>>> import numpy as np
>>> import numpy.linalg as la
>>> np.set_printoptions(precision=1, suppress=True, linewidth=140)
>>> def tidy(a):
...     return np.round(a, 1) + 0
... 
>>> F = np.load("sample12.npy")
>>> F
array([[-0.5, -0.5, -0.7,  3.9,  1.1,  1.6, -2.9, -0.4,  2.8, -8.5,  4.1, -2.7, -1.2,  1.5, -1.3,  5.3],
       [ 0.9,  1.4, -3.8,  2.7, -2.1,  3.1, -0.2, -3.6,  1.4, -3.3,  1.8,  0.6, -2.9,  1.6, -3.1,  5. ],
       [ 2.4,  3.7, -5.4,  1.3, -1.9,  5.2,  0.9, -3. , -0.1,  0.3,  0.7,  8.3, -4.9,  1.8, -2.7,  5.1],
       [-0.1,  0.2, -0.1,  5. ,  3. , -1.8,  2.3,  5.4, -0.1,  1.8, -0.4,  2.8,  1. ,  0.9, -0.5,  1.5],
       [ 0.2, -0.9, -2.7, -0.2,  0.3,  0. ,  1.8, -0.1, -0.7,  3.5, -3.2,  0. ,  2.5,  1. , -2.9, -4.5],
       [ 0.1,  2. , -0.2,  1.3,  0. ,  1.3, -3.9, -3. ,  1.1, -2.7,  1.4, -1. , -2.8, -0.4, -1.9,  2.7],
       [-1.5,  0.5,  2.9,  0.6,  2.6, -1.1, -0.5,  1.5, -0.5,  0.5,  0.5, -0.9,  2.3, -1.4, -0.4, -2.2],
       [ 0.5,  0.3,  3.1,  0.7,  0.1, -1.6,  0.5,  1.7, -1.2,  0.1,  0.7, -0.5, -1.8, -1.9, -0.2, -1.1]])
>>> C2 = F.T @ F
>>> np.allclose(C2, C2.T)
True
>>> tidy(la.eigvalsh(C2)[::-1])
array([400.2, 195.4,  96.3,  47.3,  23. ,  11.7,   5.5,   2.8,   0. ,   0. ,   0. ,   0. ,   0. ,   0. ,   0. ,   0. ])
>>> F.ravel(order="F")
array([-0.5,  0.9,  2.4, -0.1,  0.2,  0.1, -1.5,  0.5, -0.5,  1.4,  3.7,  0.2, -0.9,  2. ,  0.5,  0.3, -0.7, -3.8, -5.4, -0.1, -2.7, -0.2,
        2.9,  3.1,  3.9,  2.7,  1.3,  5. , -0.2,  1.3,  0.6,  0.7,  1.1, -2.1, -1.9,  3. ,  0.3,  0. ,  2.6,  0.1,  1.6,  3.1,  5.2, -1.8,
        0. ,  1.3, -1.1, -1.6, -2.9, -0.2,  0.9,  2.3,  1.8, -3.9, -0.5,  0.5, -0.4, -3.6, -3. ,  5.4, -0.1, -3. ,  1.5,  1.7,  2.8,  1.4,
       -0.1, -0.1, -0.7,  1.1, -0.5, -1.2, -8.5, -3.3,  0.3,  1.8,  3.5, -2.7,  0.5,  0.1,  4.1,  1.8,  0.7, -0.4, -3.2,  1.4,  0.5,  0.7,
       -2.7,  0.6,  8.3,  2.8,  0. , -1. , -0.9, -0.5, -1.2, -2.9, -4.9,  1. ,  2.5, -2.8,  2.3, -1.8,  1.5,  1.6,  1.8,  0.9,  1. , -0.4,
       -1.4, -1.9, -1.3, -3.1, -2.7, -0.5, -2.9, -1.9, -0.4, -0.2,  5.3,  5. ,  5.1,  1.5, -4.5,  2.7, -2.2, -1.1])
>>> F.reshape(2, -1)
array([[-0.5, -0.5, -0.7,  3.9,  1.1,  1.6, -2.9, -0.4,  2.8, -8.5,  4.1, -2.7, -1.2,  1.5, -1.3,  5.3,  0.9,  1.4, -3.8,  2.7, -2.1,
         3.1, -0.2, -3.6,  1.4, -3.3,  1.8,  0.6, -2.9,  1.6, -3.1,  5. ,  2.4,  3.7, -5.4,  1.3, -1.9,  5.2,  0.9, -3. , -0.1,  0.3,
         0.7,  8.3, -4.9,  1.8, -2.7,  5.1, -0.1,  0.2, -0.1,  5. ,  3. , -1.8,  2.3,  5.4, -0.1,  1.8, -0.4,  2.8,  1. ,  0.9, -0.5,
         1.5],
       [ 0.2, -0.9, -2.7, -0.2,  0.3,  0. ,  1.8, -0.1, -0.7,  3.5, -3.2,  0. ,  2.5,  1. , -2.9, -4.5,  0.1,  2. , -0.2,  1.3,  0. ,
         1.3, -3.9, -3. ,  1.1, -2.7,  1.4, -1. , -2.8, -0.4, -1.9,  2.7, -1.5,  0.5,  2.9,  0.6,  2.6, -1.1, -0.5,  1.5, -0.5,  0.5,
         0.5, -0.9,  2.3, -1.4, -0.4, -2.2,  0.5,  0.3,  3.1,  0.7,  0.1, -1.6,  0.5,  1.7, -1.2,  0.1,  0.7, -0.5, -1.8, -1.9, -0.2,
        -1.1]])
>>> t3 = F.reshape(8, 2, -1)
>>> t3.shape
(8, 2, 8)
>>> np.einsum("ihd,jhd->hij", t3, t3).shape
(2, 8, 8)
>>> tidy(t3.sum(axis=1))
array([[ 2.3, -9. ,  3.4,  1.2, -0.1,  3.1, -4.2,  4.9],
       [ 2.3, -1.9, -2. ,  3.3, -5. ,  4.7, -3.3,  1.4],
       [ 2.3,  4. , -4.7,  9.6, -6.8,  7. , -1.8,  2.1],
       [-0.2,  2. , -0.5,  7.8,  4. , -0.9,  1.8,  6.9],
       [-0.5,  2.6, -5.9, -0.2,  2.8,  1. , -1.1, -4.6],
       [ 1.2, -0.7,  1.2,  0.3, -2.8,  0.9, -5.8, -0.3],
       [-2. ,  1. ,  3.4, -0.3,  4.9, -2.5, -0.9, -0.7],
       [-0.7,  0.4,  3.8,  0.2, -1.7, -3.5,  0.3,  0.6]])
>>> u = np.array([-6, 9])
>>> tidy(np.cross(F[7, :3], F[5, :3]))
array([-6.3,  0.4,  1. ])
>>> tidy(np.polyval(u, F[7]))
array([ 6. ,  7.2, -9.6,  4.8,  8.4, 18.6,  6. , -1.2, 16.2,  8.4,  4.8, 12. , 19.8, 20.4, 10.2, 15.6])
>>> tidy(np.correlate(F[7], F[5], "full"))
array([  1.4,  -0.1,   7.6,  -5.5,  -3.6, -13.1,  -1.6,   7.4, -10.9,   0.9, -14.6,  -9.7,  -2.4,  -3.7,  19.6,  -5.1,  10.6,   8.7,   2.1,
         1.8,   4.1,  18.6,   3.1,   0.9,   3.2,  -4.5,  -3.5,  -5.4,  -0.4,  -2.2,  -0.1])
>>> J = np.loadtxt("x.csv", delimiter=",")
>>> J
array([[0., 3., 3., 8., 9., 5., 0., 5., 6., 0., 2., 2., 0., 5., 0., 0.],
       [4., 3., 3., 5., 6., 5., 3., 3., 7., 7., 7., 1., 1., 2., 0., 0.],
       [6., 8., 5., 0., 1., 4., 4., 7., 8., 6., 2., 4., 0., 8., 0., 0.],
       [8., 7., 6., 3., 8., 8., 6., 2., 1., 0., 7., 1., 1., 6., 0., 0.],
       [5., 1., 8., 1., 1., 2., 0., 2., 4., 6., 9., 1., 4., 1., 0., 0.],
       [9., 1., 8., 8., 6., 5., 6., 8., 7., 2., 7., 5., 8., 3., 0., 0.],
       [9., 0., 3., 6., 1., 7., 6., 4., 9., 2., 2., 2., 0., 0., 0., 0.],
       [9., 2., 6., 6., 5., 7., 0., 7., 9., 8., 9., 2., 4., 0., 0., 0.],
       [4., 7., 5., 3., 6., 8., 2., 8., 4., 1., 5., 1., 1., 7., 0., 0.],
       [6., 0., 4., 6., 4., 9., 3., 9., 3., 1., 0., 4., 1., 3., 0., 0.],
       [7., 6., 4., 8., 7., 0., 5., 5., 8., 5., 6., 8., 9., 2., 0., 0.],
       [7., 4., 8., 4., 2., 0., 7., 1., 8., 1., 1., 4., 6., 7., 0., 0.],
       [5., 0., 3., 4., 4., 5., 7., 1., 7., 3., 0., 9., 0., 0., 0., 0.],
       [4., 4., 4., 7., 6., 7., 3., 5., 4., 6., 6., 5., 2., 5., 0., 0.],
       [0., 0., 0., 0., 0., 0., 0., 0., 0., 0., 0., 0., 0., 0., 4., 2.],
       [0., 0., 0., 0., 0., 0., 0., 0., 0., 0., 0., 0., 0., 0., 2., 2.]])
>>> theta = np.radians(72)
>>> Rm = np.eye(16)
>>> Rm[9, 9] = Rm[3, 3] = np.cos(theta)
>>> Rm[9, 3], Rm[3, 9] = -np.sin(theta), np.sin(theta)
>>> out = J @ Rm.T
>>> tidy(la.det(Rm)), tidy(np.trace(Rm))
(np.float64(1.0), np.float64(14.6))
>>> tidy(np.abs(out - J).max(axis=0))
array([ 0. ,  0. ,  0. ,  5.7,  0. ,  0. ,  0. ,  0. ,  0. , 11.2,  0. ,  0. ,  0. ,  0. ,  0. ,  0. ])
>>> np.allclose(la.norm(J, axis=1), la.norm(out, axis=1))
True
